$ python3 -q
>>> import numpy as np
>>> np.set_printoptions(precision=3, suppress=True, linewidth=200, legacy="1.25")
>>> u = np.array([0, -3, 2])
>>> v = np.array([-5, 0, 3])
>>> K = np.outer(u, v)
>>> K
array([[  0,   0,   0],
       [ 15,   0,  -9],
       [-10,   0,   6]])
>>> np.count_nonzero(K)
4
>>> np.round(np.linalg.svd(K, compute_uv=False), 3) + 0
array([21.024,  0.   ,  0.   ])
>>> K[3]
Traceback (most recent call last):
  File "<python-input-8>", line 1, in <module>
    K[3]
    ~^^^
IndexError: index 3 is out of bounds for axis 0 with size 3
>>> K.shape
(3, 3)
>>> np.linalg.rank(K)
Traceback (most recent call last):
  File "<python-input-10>", line 1, in <module>
    np.linalg.rank(K)
    ^^^^^^^^^^^^^^
AttributeError: module 'numpy.linalg' has no attribute 'rank'
>>> left, sigma, Vt = np.linalg.svd(K)
>>> V = Vt[:(sigma > 1e-8).sum()]
>>> rng = np.random.default_rng(452641)
>>> vec = K[0] + 3 * K[2] + rng.integers(2) * np.eye(3)[2]
>>> vec
array([-30.,   0.,  19.])
>>> np.linalg.matrix_rank(np.vstack([K, vec]))
2
>>> V.T @ V
array([[ 0.735,  0.   , -0.441],
       [ 0.   ,  0.   ,  0.   ],
       [-0.441,  0.   ,  0.265]])
>>> left, sigma, Vt = np.linalg.svd(K)
>>> np.argmax(sigma[:-1] / (sigma[1:] + 1e-6)) + 1
1
>>> sigma.round(3) + 0
array([21.024,  0.   ,  0.   ])
>>> B = left[:, :1] @ np.diag(sigma[:1]) @ Vt[:1]
>>> np.round(np.linalg.norm(K - B, 2), 3), round(float(sigma[1]), 3)
(0.0, 0.0)
>>> round(float(np.abs(K - B).max()), 3)
0.0
>>> np.linalg.matrix_rank(K, rtol=0.05)
1
>>> np.linalg.matrix_rank(B)
1
>>> P = np.triu(np.array([[3, 1, -2], [-3, 3, 0], [3, -2, -1]]), 1) + np.eye(3)
>>> B = P @ K @ np.linalg.inv(P)
>>> P @ K - K @ P
array([[ 35.,   0., -21.],
       [  0., -15.,  30.],
       [  0.,  10., -20.]])
>>> X = np.load("mat.npy")
>>> X
array([[  0.236,   0.656,   0.934],
       [  3.733,  -5.094,  -3.54 ],
       [ -2.094,  -3.16 ,  -2.159],
       [  0.719,  -0.824,  -1.191],
       [  2.727,  -7.139,  -5.312],
       [  1.815,  -3.111,  -2.717],
       [ -3.658,   1.429,   1.346],
       [ -4.375,   2.825,   1.967],
       [  1.487,   6.367,   4.007],
       [  1.539,   3.685,   2.533],
       [ -3.163,  12.417,   9.255],
       [ -0.616,  -2.855,  -1.901],
       [ -0.167,   6.665,   5.042],
       [ -3.237,   4.946,   3.4  ],
       [ -1.63 ,  -7.726,  -5.676],
       [  4.195, -13.988,  -9.855],
       [  1.252,  11.443,   8.83 ],
       [  3.845,  -2.926,  -2.024],
       [  0.323, -11.141,  -8.517],
       [  0.873,  -1.81 ,  -1.241],
       [  0.148,   1.218,   0.972],
       [ -2.051,  -5.761,  -3.079],
       [ -3.291,   2.188,   1.796],
       [ -1.673,   7.607,   5.931],
       [  3.617,  -8.869,  -6.648],
       [ -1.187,   7.569,   6.35 ],
       [ -0.507,   3.675,   2.854]])
>>> B = np.c_[X[:, :2] @ np.array([[2, 1], [0, 2]]), np.array([2, 5, -4, -1, -2, 4, -4, -1, 5, -5, 2, -1, 1, -3, -2, -2, -1, 4, -3, -3, -3, -5, -2, -5, 4, 4, 1])]
>>> B
array([[  0.472,   1.548,   2.   ],
       [  7.466,  -6.455,   5.   ],
       [ -4.188,  -8.414,  -4.   ],
       [  1.438,  -0.929,  -1.   ],
       [  5.454, -11.551,  -2.   ],
       [  3.63 ,  -4.407,   4.   ],
       [ -7.316,  -0.8  ,  -4.   ],
       [ -8.75 ,   1.275,  -1.   ],
       [  2.974,  14.221,   5.   ],
       [  3.078,   8.909,  -5.   ],
       [ -6.326,  21.671,   2.   ],
       [ -1.232,  -6.326,  -1.   ],
       [ -0.334,  13.163,   1.   ],
       [ -6.474,   6.655,  -3.   ],
       [ -3.26 , -17.082,  -2.   ],
       [  8.39 , -23.781,  -2.   ],
       [  2.504,  24.138,  -1.   ],
       [  7.69 ,  -2.007,   4.   ],
       [  0.646, -21.959,  -3.   ],
       [  1.746,  -2.747,  -3.   ],
       [  0.296,   2.584,  -3.   ],
       [ -4.102, -13.573,  -5.   ],
       [ -6.582,   1.085,  -2.   ],
       [ -3.346,  13.541,  -5.   ],
       [  7.234, -14.121,   4.   ],
       [ -2.374,  13.951,   4.   ],
       [ -1.014,   6.843,   1.   ]])
>>> np.linalg.norm(np.linalg.qr(X)[0].T @ B, axis=0) ** 2 / ((B ** 2).sum(axis=0) + 1e-12)
array([1.   , 1.   , 0.304])
>>> np.round(np.linalg.norm(B - X @ np.linalg.lstsq(X, B)[0], axis=0), 3) + 0
array([ 0.   ,  0.   , 14.129])
>>> A = np.loadtxt("x.csv", delimiter=",")
>>> A
array([[ -3.141, -10.512,  -2.238],
       [ -2.453,  -9.063,  -2.249],
       [ -0.031,  -3.107,  -2.015],
       [  0.233,  -2.006,  -1.803],
       [  0.264,  -1.798,  -1.742],
       [  0.286,  -1.58 ,  -1.665],
       [  0.289,  -1.538,  -1.648],
       [  3.759,   6.638,   3.878],
       [  6.456,  10.64 ,   5.088],
       [  6.826,  11.184,   5.233],
       [  7.057,  11.522,   5.322],
       [  7.288,  11.861,   5.41 ],
       [  8.771,  14.025,   5.944]])
>>> Xc = A - A.mean(axis=0)
>>> V = np.linalg.svd(Xc)[2][:1]
>>> B = Xc - Xc @ V.T @ V
>>> np.linalg.norm(B, axis=1).round(6).argmax()
0
>>> (Xc @ V.T).std(axis=0)
array([9.677])
>>> np.cov(Xc @ V.T, rowvar=False)
array(101.448)
>>> Xc = (A - A.mean(axis=0)) / A.std(axis=0)
>>> np.argwhere(np.abs(Xc) > 2)
array([], shape=(0, 2), dtype=int64)
>>> beta = np.linalg.lstsq(np.delete(Xc, 0, axis=1), Xc[:, 0])[0]
>>> round(1 - np.var(Xc[:, 0] - np.delete(Xc, 0, axis=1) @ beta), 3)
0.992
>>> np.abs(beta).argmax()
0
>>> D = np.linalg.norm(A[:, None] - A[None], axis=-1)
>>> np.flatnonzero(D[1] < D.mean() / 2)
array([0, 1])
>>> D[:5, :5]
array([[0.   , 1.604, 8.035, 9.161, 9.369],
       [1.604, 0.   , 6.434, 7.564, 7.773],
       [8.035, 6.434, 0.   , 1.152, 1.369],
       [9.161, 7.564, 1.152, 0.   , 0.219],
       [9.369, 7.773, 1.369, 0.219, 0.   ]])
>>> B = np.c_[A[:, :2] @ np.array([[-1, 1], [-2, 3]]), np.array([-1, 0, 1, 2, 2, 0, -1, 1, 1, 3, 3, 2, 3])]
>>> B
array([[ 24.165, -34.677,  -1.   ],
       [ 20.579, -29.642,   0.   ],
       [  6.245,  -9.352,   1.   ],
       [  3.779,  -5.785,   2.   ],
       [  3.332,  -5.13 ,   2.   ],
       [  2.874,  -4.454,   0.   ],
       [  2.787,  -4.325,  -1.   ],
       [-17.035,  23.673,   1.   ],
       [-27.736,  38.376,   1.   ],
       [-29.194,  40.378,   3.   ],
       [-30.101,  41.623,   3.   ],
       [-31.01 ,  42.871,   2.   ],
       [-36.821,  50.846,   3.   ]])
>>> np.round(np.linalg.norm(B - A @ np.linalg.lstsq(A, B)[0], axis=0), 3) + 0
array([0.   , 0.   , 3.036])
>>> np.linalg.norm(np.linalg.qr(A)[0].T @ B, axis=0) ** 2 / ((B ** 2).sum(axis=0) + 1e-12)
array([1.   , 1.   , 0.791])
>>> np.linalg.matrix_rank(np.c_[A, B])
4
>>> z = B[:, 2] > np.median(B[:, 2])
>>> u = B[z].mean(axis=0) - B[~z].mean(axis=0)
>>> round((((B - B.mean(axis=0)) @ u > 0) == z).mean(), 3)
0.692
>>> np.argsort(-np.abs(u).round(6), kind="stable")
array([1, 0, 2])
>>> W2 = np.array([[4, 3, 2], [5, 2, 3]])
>>> data = np.repeat(W2, 25 // 2, axis=0)
>>> data = data + 0.05 * rng.normal(size=data.shape)
>>> data
array([[4.013, 2.944, 2.002],
       [4.014, 3.013, 1.987],
       [3.991, 3.007, 1.987],
       [4.007, 2.938, 1.949],
       [4.001, 2.949, 1.925],
       [4.034, 3.057, 2.059],
       [4.063, 2.966, 1.981],
       [3.983, 3.01 , 1.971],
       [4.056, 3.051, 1.951],
       [4.027, 2.904, 2.037],
       [3.983, 2.963, 1.966],
       [4.072, 2.914, 1.963],
       [5.033, 2.03 , 3.107],
       [4.989, 2.023, 3.063],
       [4.988, 1.93 , 2.909],
       [4.952, 2.081, 2.994],
       [4.99 , 1.949, 3.064],
       [5.07 , 2.035, 3.012],
       [4.946, 1.997, 3.013],
       [4.986, 1.982, 3.062],
       [4.952, 2.094, 3.113],
       [4.982, 2.056, 3.003],
       [4.957, 2.029, 2.982],
       [4.927, 2.034, 2.94 ]])
>>> W2 = data[[9, 6]].astype(float)
>>> for _ in range(3):
...     z = np.linalg.norm(data[:, None] - W2, axis=-1).argmin(axis=1)
...     W2 = np.array([data[z == j].mean(axis=0) for j in range(2)])
... 
>>> z
array([1, 1, 1, 1, 1, 1, 1, 1, 1, 1, 1, 1, 0, 0, 0, 0, 0, 0, 0, 0, 0, 0, 0, 0])
>>> np.bincount(z)
array([12, 12])
>>> left, sigma, Vt = np.linalg.svd(data)
>>> np.argmax(sigma[:-1] / (sigma[1:] + 1e-6)) + 1
2
>>> B = left[:, :2] @ np.diag(sigma[:2]) @ Vt[:2]
>>> np.round(np.linalg.norm(data - B, 2), 3), np.round(sigma[2], 3)
(0.216, 0.216)
>>> np.linalg.matrix_rank(data, rtol=0.05)
2
>>> np.linalg.matrix_rank(B)
2
>>> z = data[:, 1] > np.median(data[:, 1])
>>> u = data[z].mean(axis=0) - data[~z].mean(axis=0)
>>> ((data - data.mean(axis=0)) @ u > 0).astype(int)
array([1, 1, 1, 1, 1, 1, 1, 1, 1, 1, 1, 1, 0, 0, 0, 0, 0, 0, 0, 0, 0, 0, 0, 0])
>>> u
array([-0.96 ,  0.956, -1.04 ])
>>> B = np.c_[data[:, :1] @ np.array([[2]]), np.array([1, -3, -3, -3, 3, 1, -1, 0, 0, 1, 1, 1, 0, 3, -1, -2, 1, -3, 1, 1, -3, -1, 2, -2])]
>>> B
array([[ 8.026,  1.   ],
       [ 8.028, -3.   ],
       [ 7.981, -3.   ],
       [ 8.015, -3.   ],
       [ 8.003,  3.   ],
       [ 8.069,  1.   ],
       [ 8.125, -1.   ],
       [ 7.966,  0.   ],
       [ 8.111,  0.   ],
       [ 8.055,  1.   ],
       [ 7.966,  1.   ],
       [ 8.144,  1.   ],
       [10.065,  0.   ],
       [ 9.978,  3.   ],
       [ 9.976, -1.   ],
       [ 9.903, -2.   ],
       [ 9.98 ,  1.   ],
       [10.139, -3.   ],
       [ 9.892,  1.   ],
       [ 9.971,  1.   ],
       [ 9.905, -3.   ],
       [ 9.964, -1.   ],
       [ 9.913,  2.   ],
       [ 9.854, -2.   ]])
>>> np.linalg.matrix_rank(B)
2
>>> np.linalg.norm(np.linalg.qr(data)[0].T @ B, axis=0) ** 2 / ((B ** 2).sum(axis=0) + 1e-12)
array([1.   , 0.019])
>>> D = np.linalg.norm(data[:, None] - data[None], axis=-1)
>>> np.unravel_index(D.round(6).argmax(), D.shape)
(7, 12)
>>> D.shape
(24, 24)
>>> D.mean(axis=1).argmax()
12
>>> D[5].round(6).argsort(kind="stable")[:4]
array([5, 1, 2, 8])
>>> np.flatnonzero(D[5] < D.mean() / 2)
array([ 0,  1,  2,  3,  4,  5,  6,  7,  8,  9, 10, 11])
